In [1]: import numpy as np

In [2]: import numpy.linalg as la

In [3]: np.set_printoptions(suppress=True, linewidth=120)

In [4]: rng = np.random.default_rng(70)

In [5]: arr = rng.normal(size=(27, 10)) + 5 * np.array([-1, 0, 0, -2, -1, 0, -1, -2, 1, 1])

In [6]: arr.round(2)
Out[6]: 
array([[ -5.08,  -1.01,   0.91, -10.45,  -3.6 ,  -1.46,  -4.54, -10.02,   5.72,   4.17],
       [ -4.73,   1.52,  -1.12, -10.42,  -3.96,  -0.56,  -3.48, -10.51,   4.66,   6.  ],
       [ -4.79,   1.12,   0.75, -10.81,  -3.51,   0.66,  -4.19,  -9.56,   3.38,   4.37],
       [ -4.11,  -1.06,  -1.7 , -10.07,  -4.49,   1.25,  -4.31,  -9.9 ,   5.67,   5.24],
       [ -5.03,   1.34,  -0.3 ,  -9.59,  -6.37,  -0.66,  -5.12,  -9.23,   5.3 ,   4.74],
       [ -4.72,  -0.96,   1.52, -11.1 ,  -4.96,   0.85,  -6.33, -10.69,   5.35,   7.23],
       [ -5.78,   0.93,  -1.03,  -8.79,  -4.95,  -1.28,  -5.58, -10.19,   4.08,   3.72],
       [ -3.68,  -0.16,  -1.58, -10.86,  -4.4 ,  -0.86,  -4.24,  -9.6 ,   4.35,   4.13],
       [ -6.15,  -0.43,   0.22, -11.08,  -3.18,  -0.08,  -3.72,  -9.09,   7.42,   4.41],
       [ -4.61,  -0.07,  -0.39,  -8.86,  -3.88,  -0.37,  -4.39, -11.29,   5.91,   4.26],
       [ -5.66,   1.65,  -0.46,  -9.72,  -3.89,   0.08,  -5.14, -10.73,   4.89,   5.83],
       [ -5.22,  -1.31,  -0.87,  -8.75,  -6.42,   0.49,  -4.75,  -9.18,   5.88,   5.38],
       [ -5.38,  -1.69,   0.76, -10.71,  -5.33,   0.38,  -5.1 , -10.76,   7.19,   6.09],
       [ -6.38,  -0.96,  -1.59, -10.27,  -4.66,  -1.69,  -2.9 , -10.13,   5.28,   5.  ],
       [ -5.6 ,  -0.43,   0.03,  -8.59,  -4.  ,   0.96,  -7.05, -11.  ,   6.52,   4.6 ],
       [ -5.21,   0.29,   0.76,  -9.3 ,  -3.48,  -0.93,  -4.32, -10.89,   5.34,   4.63],
       [ -5.97,  -0.35,  -0.08, -10.34,  -5.49,   1.06,  -6.57,  -9.17,   4.79,   5.45],
       [ -6.13,  -0.33,   1.41,  -7.58,  -4.33,  -0.16,  -4.02, -10.79,   7.09,   5.42],
       [ -4.25,  -0.61,  -0.15, -10.13,  -4.22,  -1.2 ,  -3.35,  -9.12,   3.37,   3.99],
       [ -3.66,   0.39,   0.8 , -10.1 ,  -4.31,  -0.41,  -4.12, -10.09,   6.52,   4.11],
       [ -5.98,   1.46,   0.48,  -9.3 ,  -6.19,   1.16,  -5.06, -10.3 ,   4.42,   4.92],
       [ -5.09,   0.54,  -0.65,  -8.98,  -5.3 ,   0.05,  -5.71,  -7.79,   6.04,   3.56],
       [ -3.37,   0.39,  -0.3 , -11.5 ,  -3.05,   1.94,  -4.72,  -8.33,   4.62,   4.39],
       [ -4.89,   0.14,  -0.35, -10.42,  -4.03,  -2.43,  -5.27,  -9.44,   5.35,   5.58],
       [ -4.87,   0.83,  -1.11,  -9.62,  -6.12,  -2.85,  -3.67, -10.41,   5.99,   4.19],
       [ -5.64,   1.75,  -0.15, -10.69,  -5.7 ,  -0.05,  -5.8 ,  -9.44,   6.13,   5.54],
       [ -5.78,   0.01,   1.35, -10.89,  -3.6 ,   0.44,  -5.18, -10.86,   4.62,   6.56]])

In [7]: A2 = np.c_[arr[:, :3] @ np.array([[-2, 2, 1], [2, -3, 2], [-1, -2, 3]]), np.array([3, 0, 2, 1, 3, 1, 0, 2, 1, 3, 0, 3, 3, 1, 1, 3, 3, 3, 2, 3, 1, 0, 0, 0, 3, 0, 1])]

In [8]: print(A2.round(2))
[[  7.24  -8.94  -4.39   3.  ]
 [ 13.61 -11.77  -5.04   0.  ]
 [ 11.05 -14.43  -0.29   2.  ]
 [  7.8   -1.64 -11.34   1.  ]
 [ 13.06 -13.48  -3.27   3.  ]
 [  6.02  -9.62  -2.08   1.  ]
 [ 14.45 -12.3   -7.01   0.  ]
 [  8.62  -3.72  -8.74   2.  ]
 [ 11.2  -11.43  -6.35   1.  ]
 [  9.47  -8.23  -5.93   3.  ]
 [ 15.08 -15.36  -3.74   0.  ]
 [  8.7   -4.79 -10.44   3.  ]
 [  6.62  -7.19  -6.49   3.  ]
 [ 12.44  -6.71 -13.07   1.  ]
 [ 10.29  -9.95  -6.38   1.  ]
 [ 10.24 -12.8   -2.37   3.  ]
 [ 11.34 -10.75  -6.91   3.  ]
 [ 10.19 -14.1   -2.55   3.  ]
 [  7.42  -6.36  -5.92   2.  ]
 [  7.31 -10.12  -0.47   3.  ]
 [ 14.42 -17.31  -1.63   1.  ]
 [ 11.91 -10.49  -5.98   0.  ]
 [  7.82  -7.3   -3.5    0.  ]
 [ 10.4   -9.49  -5.66   0.  ]
 [ 12.52 -10.03  -6.54   3.  ]
 [ 14.93 -16.23  -2.6    0.  ]
 [ 10.21 -14.28  -1.71   1.  ]]

In [9]: print(np.round(la.norm(la.qr(arr)[0].T @ A2, axis=0) ** 2 / ((A2 ** 2).sum(axis=0) + 1e-12), 2))
[1.   1.   1.   0.87]

In [10]: la.matrix_rank(np.c_[arr, A2])
Out[10]: np.int64(11)

In [11]: np.round(la.lstsq(arr, A2[:, 0])[0], 2) + 0
Out[11]: array([-2.,  2., -1.,  0.,  0.,  0.,  0.,  0.,  0.,  0.])
